% ipython --no-banner

In [1]: import numpy as np

In [2]: np.set_printoptions(suppress=True, linewidth=120)

In [3]: rd = lambda a: np.round(a, 2) + 0

In [4]: M = np.load("a.npy")

In [5]: print(M)
[[ 1.  0.  0.  0.  0.  0.]
 [ 0.  1.  0.  0.  0.  0.]
 [ 0.  0. -1.  0.  0.  0.]
 [ 0.  0.  0.  1.  0.  0.]
 [ 0.  0.  0.  0.  1.  0.]
 [ 0.  0.  0.  0.  0. -1.]]

In [6]: print(M[5] @ M[2])
0.0

In [7]: print(rd(np.linalg.norm(M) ** 2 / np.linalg.norm(M, 2) ** 2))
6.0

In [8]: print(rd(np.linalg.norm(M[5] - M[2])))
1.41

In [9]: print(np.linalg.norm(M, axis=1).argmax())
0

In [10]: print(rd(np.linalg.norm(M, "nuc")))
6.0

In [11]: print(rd(np.linalg.norm(M[5], 1)), rd(np.linalg.norm(M[5], np.inf)))
1.0 1.0

In [12]: print(rd(np.linalg.norm(M, axis=1)))
[1. 1. 1. 1. 1. 1.]

In [13]: vals, evecs = np.linalg.eigh(M)

In [14]: x0 = np.array([3, 0, 1, 0, 3, 3])

In [15]: print(np.abs(M).sum(axis=1).max(), np.abs(vals).max())
1.0 1.0

In [16]: print(evecs * np.abs(vals) @ evecs.T)
[[1. 0. 0. 0. 0. 0.]
 [0. 1. 0. 0. 0. 0.]
 [0. 0. 1. 0. 0. 0.]
 [0. 0. 0. 1. 0. 0.]
 [0. 0. 0. 0. 1. 0.]
 [0. 0. 0. 0. 0. 1.]]

In [17]: print(rd(np.linalg.eigvalsh(M[1:, 1:])))
[-1. -1.  1.  1.  1.]

In [18]: print(rd(x0 @ M @ x0 / (x0 @ x0)), vals[0], vals[-1])
0.29 -1.0 1.0

In [19]: F = np.load("mat.npy")

In [20]: print(F)
[[2 0 3 3 3 0 0 1 2 1 3 1]
 [3 1 3 2 1 3 0 2 0 3 1 0]
 [2 3 3 1 0 1 3 1 2 0 0 2]
 [0 0 3 2 1 2 0 1 0 3 2 3]
 [0 1 3 0 2 1 0 3 1 0 3 0]
 [0 1 0 0 2 0 2 0 0 0 1 2]
 [0 1 1 1 3 2 3 3 2 0 3 2]
 [3 2 0 2 3 1 2 2 0 1 1 1]
 [0 3 0 0 1 0 2 3 0 3 3 0]
 [2 2 2 1 1 3 0 2 1 1 2 2]
 [3 2 0 0 3 1 3 2 1 0 1 3]
 [2 1 3 3 2 3 1 3 1 0 2 3]]

In [21]: out = np.linalg.inv(F)

In [22]: print(rd(np.linalg.slogdet(F)[0]))
-1.0

In [23]: print(np.allclose(out, F.T))
False

In [24]: print(rd(np.linalg.inv(out)))
[[2. 0. 3. 3. 3. 0. 0. 1. 2. 1. 3. 1.]
 [3. 1. 3. 2. 1. 3. 0. 2. 0. 3. 1. 0.]
 [2. 3. 3. 1. 0. 1. 3. 1. 2. 0. 0. 2.]
 [0. 0. 3. 2. 1. 2. 0. 1. 0. 3. 2. 3.]
 [0. 1. 3. 0. 2. 1. 0. 3. 1. 0. 3. 0.]
 [0. 1. 0. 0. 2. 0. 2. 0. 0. 0. 1. 2.]
 [0. 1. 1. 1. 3. 2. 3. 3. 2. 0. 3. 2.]
 [3. 2. 0. 2. 3. 1. 2. 2. 0. 1. 1. 1.]
 [0. 3. 0. 0. 1. 0. 2. 3. 0. 3. 3. 0.]
 [2. 2. 2. 1. 1. 3. 0. 2. 1. 1. 2. 2.]
 [3. 2. 0. 0. 3. 1. 3. 2. 1. 0. 1. 3.]
 [2. 1. 3. 3. 2. 3. 1. 3. 1. 0. 2. 3.]]

In [25]: print((np.abs(out) > 1e-9).astype(int))
[[1 1 1 1 1 1 1 1 1 1 1 1]
 [1 1 1 1 1 1 1 1 1 1 1 1]
 [1 1 1 1 1 1 1 1 1 1 1 1]
 [1 1 1 1 1 1 1 1 1 1 1 1]
 [1 1 1 1 1 1 1 1 1 1 1 1]
 [1 1 1 1 1 1 1 1 1 1 1 1]
 [1 1 1 1 1 1 1 1 1 1 1 1]
 [1 1 1 1 1 1 1 1 1 1 1 1]
 [1 1 1 1 1 1 1 1 1 1 1 1]
 [1 1 1 1 1 1 1 1 1 1 1 1]
 [1 1 1 1 1 1 1 1 1 1 1 1]
 [1 1 1 1 1 1 1 1 1 1 1 1]]

In [26]: r0 = np.array([2, 5, -5])

In [27]: print(np.correlate(F[10], F[2], "full"))
[ 6  4  0  6 13 13 15 12 10 27 30 32 17 17 23 26 28 18  8  8 12 11  6]

In [28]: print(np.array([np.convolve(row, r0, "same") for row in F]))
[[ 10  -4  21   6   0 -15   2   9   7   1  12 -10]
 [ 17  -4  14  -3   1  10 -11  10  -4  17 -10  -5]
 [ 16  11   2 -10  -3  11  12  -6   5 -10   4  10]
 [  0   6  19  -3  -1   5  -8   5   1  19   1   5]
 [  2  11  10 -11  12  -5   1  17 -10   1  15 -15]
 [  2   5  -5   4  10  -6  10 -10   0   2   9   5]
 [  2   7   2   6  14   1  11   4  -5  -4  19  -5]
 [ 19  -5  -6  16   7  -6   9   0  -8   7   2   0]
 [  6  15 -15   2   5  -1  16   5  -9  21   0 -15]
 [ 14   4   2  -3   6  10 -11  12  -3   4   9   0]
 [ 19  -5 -10   6  17  -4  14  -3  -5  -3  11  10]
 [ 12   1  16   4   1   7  -4  12 -10  -1  16   5]]

In [29]: print(np.convolve(F[10], r0))
[  6  19  -5 -10   6  17  -4  14  -3  -5  -3  11  10 -15]

In [30]: print(np.cross(F[10, :3], F[2, :3]))
[ 6 -9  5]

In [31]: r0 = np.array([-1, 1, 2, -1, 2, 4, 0, -1, 2, -3, 5, 1])

In [32]: out = F + np.outer(r0, np.eye(12)[5])

In [33]: print(np.linalg.matrix_rank(out - F))
1

In [34]: print(np.linalg.matrix_rank(np.linalg.inv(out) - np.linalg.inv(F), tol=1e-8))
1

In [35]: print(rd(np.sort(np.abs(np.linalg.eigvals(F)))))
[ 1.26  1.26  1.58  1.58  2.51  2.51  3.22  3.22  3.63  3.63  4.08 17.66]

In [36]: print(rd(np.abs(np.linalg.eigvals(F)).max()))
17.66

In [37]: print(F @ F)
[[26 29 38 21 32 22 25 36 18 19 35 32]
 [30 26 36 25 32 23 22 25 17 17 29 32]
 [26 26 36 28 30 27 28 35 18 21 32 26]
 [27 27 33 21 26 29 24 29 15 10 24 38]
 [27 28 18 11 26 14 28 26 11  9 17 20]
 [10  9 17 10 18 16 11 22  9  3 18 13]
 [27 32 27 20 45 27 37 46 16 15 39 33]
 [25 17 37 27 39 26 16 35 16 18 38 25]
 [33 24 20 17 32 29 21 33 11 15 24 22]
 [32 27 32 25 35 24 26 31 14 17 29 31]
 [27 21 36 29 44 27 23 43 19 14 42 25]
 [34 32 43 33 45 30 35 41 19 20 39 43]]

In [38]: print(np.linalg.matrix_power(F, 3))
[[530 488 597 428 625 473 478 644 296 285 569 534]
 [470 436 599 413 577 441 423 594 286 276 554 509]
 [497 475 586 419 622 464 474 624 289 298 576 543]
 [456 414 560 416 571 427 427 570 266 255 523 497]
 [361 307 436 326 473 336 311 471 218 212 441 335]
 [233 231 248 182 308 192 245 294 128 119 261 249]
 [555 503 619 455 740 511 520 731 314 292 655 561]
 [480 464 562 379 600 415 452 593 276 258 544 524]
 [423 365 495 369 566 368 363 520 241 237 509 425]
 [485 435 606 430 617 454 430 615 292 278 578 516]
 [522 503 597 415 680 449 506 665 297 291 608 558]
 [616 571 765 541 787 589 574 800 371 347 733 676]]

In [39]: E = np.array([[3, -8, 3, -8, 3, -8],
    ...:     [2, -4, 2, -4, 2, -4],
    ...:     [-4, 5, -4, 5, -4, 5],
    ...:     [3, -8, 3, -8, 3, -8],
    ...:     [2, -4, 2, -4, 2, -4],
    ...:     [-4, 5, -4, 5, -4, 5]])

In [40]: Uu, sv, Vh = np.linalg.svd(E)

In [41]: evecs = Vh[:(sv > 1e-8).sum()]

In [42]: rng = np.random.default_rng(436)

In [43]: x0 = E[3] + -1 * E[1] + rng.integers(2) * np.eye(6)[0]

In [44]: print(x0)
[ 2. -4.  1. -4.  1. -4.]

In [45]: print(rd(np.linalg.norm(x0 - evecs.T @ evecs @ x0)))
0.82

In [46]: print(rd(evecs.T @ evecs))
[[0.33 0.   0.33 0.   0.33 0.  ]
 [0.   0.33 0.   0.33 0.   0.33]
 [0.33 0.   0.33 0.   0.33 0.  ]
 [0.   0.33 0.   0.33 0.   0.33]
 [0.33 0.   0.33 0.   0.33 0.  ]
 [0.   0.33 0.   0.33 0.   0.33]]

In [47]: print(np.allclose(E[:-1].T @ np.linalg.lstsq(E[:-1].T, E[-1])[0], E[-1]))
True

In [48]: print(rd(E @ np.linalg.pinv(E) @ E))
[[ 3. -8.  3. -8.  3. -8.]
 [ 2. -4.  2. -4.  2. -4.]
 [-4.  5. -4.  5. -4.  5.]
 [ 3. -8.  3. -8.  3. -8.]
 [ 2. -4.  2. -4.  2. -4.]
 [-4.  5. -4.  5. -4.  5.]]

In [49]: r = np.linalg.matrix_rank(E)

In [50]: print(r)
2

In [51]: N = np.linalg.svd(E)[2][r:].T

In [52]: print(N.shape)
(6, 4)

In [53]: print(np.allclose(E @ N, 0))
True

In [54]: print(rd(N @ N.T))
[[ 0.67  0.   -0.33  0.   -0.33  0.  ]
 [ 0.    0.67  0.   -0.33  0.   -0.33]
 [-0.33  0.    0.67  0.   -0.33  0.  ]
 [ 0.   -0.33  0.    0.67  0.   -0.33]
 [-0.33  0.   -0.33  0.    0.67  0.  ]
 [ 0.   -0.33  0.   -0.33  0.    0.67]]

In [55]: print([int(np.linalg.matrix_rank(np.delete(E, i, axis=0))) for i in range(6)])
[2, 2, 2, 2, 2, 2]

In [56]: print(rd(E @ N))
[[0. 0. 0. 0.]
 [0. 0. 0. 0.]
 [0. 0. 0. 0.]
 [0. 0. 0. 0.]
 [0. 0. 0. 0.]
 [0. 0. 0. 0.]]

In [57]: print(np.linalg.matrix_rank(E.T @ E), np.linalg.matrix_rank(E @ E.T))
2 2

In [58]: Uu, sv, Vh = np.linalg.svd(E)

In [59]: print(np.argmax(sv[:-1] / (sv[1:] + 1e-6)) + 1)
2

In [60]: out = Uu[:, :2] @ np.diag(sv[:2]) @ Vh[:2]

In [61]: print(rd(np.linalg.norm(E - out, 2)), rd(sv[2]))
0.0 0.0

In [62]: print(np.linalg.matrix_rank(E, rtol=0.05))
2

In [63]: print(rd(np.abs(E - out).max()))
0.0

In [64]: print(rd(out))
[[ 3. -8.  3. -8.  3. -8.]
 [ 2. -4.  2. -4.  2. -4.]
 [-4.  5. -4.  5. -4.  5.]
 [ 3. -8.  3. -8.  3. -8.]
 [ 2. -4.  2. -4.  2. -4.]
 [-4.  5. -4.  5. -4.  5.]]

In [65]: print(rd(np.linalg.norm(E - out) / np.linalg.norm(E)))
0.0

In [66]: arr = np.loadtxt("x.csv", delimiter=",")

In [67]: print(arr)
[[  3.44   5.84  -9.43  -2.7    6.14  -7.18 -11.    -9.99  -8.01  -1.95  -3.28   2.05  10.2 ]
 [  5.18  -6.39   5.98  -7.78   2.27   0.95  -6.46 -18.51  19.    -4.88  -0.34   0.27  36.62]
 [ -5.39 -11.03   1.3   19.13   6.06  18.98  13.84   5.64  13.62  -5.66  -3.97 -10.91   3.82]
 [-12.74  -6.25   6.35 -29.32   4.52   4.36 -52.39   4.25  -3.17   8.89  -7.75  12.56 -20.29]
 [-10.66  -0.05  -4.4  -33.88  21.73   3.32  26.77 -11.03  -8.41  -9.79  -6.56 -15.18  27.24]
 [  2.24  -4.   -16.89  11.29  15.22   4.64 -15.28  -9.49  -3.88 -14.65   0.58   7.48   8.92]
 [  4.07  -2.55  -9.52   5.86   3.84  -2.13  26.62  -4.6    1.47   3.58   1.45  10.09 -10.  ]
 [ -2.12  -1.66   2.57  15.71 -10.3   -2.64  -7.42   5.49 -11.89  11.87   8.16 -24.8   25.43]
 [  9.26   3.5  -12.87  -1.97  -5.74   8.55 -17.2   -6.14   2.22   3.67   4.26  22.78 -11.91]
 [ 16.27   5.78  14.5  -35.73   7.58 -10.94  20.26  -6.92  -4.21   5.29   9.76  -8.59 -12.23]
 [ -2.06  13.41  -0.48 -14.66   4.06  -6.1   16.5    3.91  -1.78   5.62  -3.43 -12.91 -29.88]
 [-13.76  -5.08  -8.13   9.83 -12.17  -3.88  37.27   0.61  10.06   4.01   9.85   4.4  -15.6 ]
 [-13.18  -2.89  -0.11  -8.3   13.3   23.1  -33.11  -6.27  -6.39   1.57   0.94  10.29  -9.87]
 [ -3.38   8.38   8.97  21.57   7.18  -1.33 -15.98  -4.18 -19.34 -13.18  -7.13   0.29 -17.03]
 [ -2.28   3.86  -3.85   7.17   4.9   -6.95   2.99  -6.02   9.29  -6.4    5.36   8.82   5.32]
 [ -1.19  -3.34   4.99  -1.06 -16.8   -4.82   2.03  -1.32  -6.63  -8.59 -10.82  13.32  -1.42]
 [  5.53   8.79  -4.34  15.04  16.73   1.71 -55.94   3.59  -4.02  -1.82  -2.     2.07  -4.03]
 [ -1.09   0.21  -3.93  -2.88  -6.73   2.62  -2.99   0.1   -3.99  11.22 -10.11   8.68  34.19]
 [  7.59  13.72  14.97   2.46  -4.86  -8.34  22.81 -10.71   6.85  -7.85   4.46   1.72 -47.64]
 [  7.78  -0.62  -5.5   25.81   6.35  -2.8   21.49 -14.23  19.71  11.66  -2.98  -4.34 -16.64]
 [  2.17   1.64   1.44 -18.37  25.6   -5.2   -9.1    8.14 -24.36  10.74   1.28 -16.81  14.76]
 [ 14.12  -5.22   1.97 -12.96  13.89  -2.29 -20.38  -4.33 -29.54   1.14  -0.46 -21.22 -18.01]
 [ -1.63   4.51   0.87  -6.08   6.76 -16.04  17.85  18.04  24.07  10.73  -6.95  10.38 -11.57]
 [ -1.17  -7.46  -7.46 -12.39  -0.18   1.71  -4.33   0.58   3.01 -11.44   3.48   2.6   -4.02]
 [ -1.91  -4.48   5.1   -1.53 -19.14  13.05  11.37  10.55 -36.12 -12.5   -2.62  13.09  15.92]
 [-18.95  -8.53  -1.9  -34.59  18.     4.48  11.37  15.02  10.37  15.9    7.98  -5.9   -2.68]
 [  6.03  -0.2   11.61  -0.17  -8.68  -3.06  -4.29   0.66   3.92   2.71  -5.21  -0.17 -43.8 ]
 [ -0.52  -1.29   1.56 -11.87  13.09 -10.88  17.56   8.18   3.77  -5.58   3.32 -14.47 -19.73]
 [-21.13  -8.61  -4.63   9.71  -2.08   3.4   -2.15  -5.3  -11.01  -9.82  -3.42   8.05  -8.14]
 [ 20.96  -0.89   1.78 -12.83   5.51   5.44  24.43   0.03  10.4  -16.17   3.78  12.87  15.29]
 [ -4.1    7.11   9.82  -9.93   4.11  -7.15 -17.86  -1.74   5.53  26.22   4.06  -0.14 -19.24]
 [-10.94  -4.04   3.79  12.49  -1.4    3.14  19.04 -12.66  -0.42 -19.29   5.35  -1.83  18.66]
 [-12.72   7.85  -0.82 -15.93   2.38   8.3  -13.94  -9.15   2.47  -1.97  -6.57  17.15   9.1 ]]

In [68]: def softmax(z):
    ...:     e = np.exp(z - z.max(axis=-1, keepdims=True))
    ...:     return e / e.sum(axis=-1, keepdims=True)
    ...: 

In [69]: print(rd(softmax(arr[8])))
[0. 0. 0. 0. 0. 0. 0. 0. 0. 0. 0. 1. 0.]

In [70]: att = arr @ arr.T / np.sqrt(13)

In [71]: print(softmax(att)[8] @ arr)
[  9.26   3.5  -12.87  -1.97  -5.74   8.55 -17.2   -6.14   2.22   3.67   4.26  22.78 -11.91]

In [72]: print(softmax(att).round(6).argmax(axis=1))
[16  1  2  3  4  5 11  7  8  9 10 11  3 13 14 24 16 17 18 19 20 21 22  3 24 25 18 27 28 29  3 31  3]
